>>> import numpy as np
>>> np.set_printoptions(precision=2, suppress=True, linewidth=100, legacy="1.25")
>>> J = np.loadtxt("x.csv", delimiter=",")
>>> print(J)
[[-2.11  1.63 -0.82 -1.11]
 [-0.11 -1.53 -2.57 -0.15]
 [ 1.16  1.91 -1.27  1.55]
 [-1.79 -0.59  0.29  2.31]]
>>> q = J.astype(float).copy()
>>> for j in range(4):
...     q[:, j] -= q[:, :j] @ (q[:, :j].T @ q[:, j])
...     q[:, j] /= np.linalg.norm(q[:, j])
... 
>>> print(np.round(q.T @ q, 2) + 0)
[[1. 0. 0. 0.]
 [0. 1. 0. 0.]
 [0. 0. 1. 0.]
 [0. 0. 0. 1.]]
>>> print(np.round(q.T @ J, 2) + 0)
[[3. 0. 0. 0.]
 [0. 3. 0. 0.]
 [0. 0. 3. 0.]
 [0. 0. 0. 3.]]
>>> arr = np.load("data.npy")
>>> print(arr)
[[-0.96 -0.4   0.64]
 [-1.86 -1.1  -1.06]
 [-0.89 -0.75 -2.09]
 [ 0.4   0.08 -0.88]
 [ 0.74  0.72  2.42]
 [ 0.26  0.52  2.74]]
>>> other = arr / np.sqrt((arr ** 2).mean(axis=1, keepdims=True))
>>> print(other[1])
[-1.34 -0.79 -0.76]
>>> print(np.linalg.matrix_rank(arr - arr.mean(axis=1, keepdims=True)))
2
>>> print(np.linalg.matrix_rank(other) == np.linalg.matrix_rank(arr))
True
>>> print(np.round(np.linalg.norm(arr) ** 2 / np.linalg.norm(arr, 2) ** 2, 2))
1.2
>>> print(np.round(np.linalg.norm(arr[1], 1), 2), np.round(np.linalg.norm(arr[1], np.inf), 2))
4.02 1.86
>>> print(np.round(np.linalg.norm(arr, 2), 2))
4.89
>>> rank = np.linalg.matrix_rank(arr)
>>> print(rank)
2
>>> null = np.linalg.svd(arr)[2][rank:].T
>>> print(null[:, 0] / null[np.abs(null[:, 0]).round(6).argmax(), 0])
[-0.51  1.   -0.14]
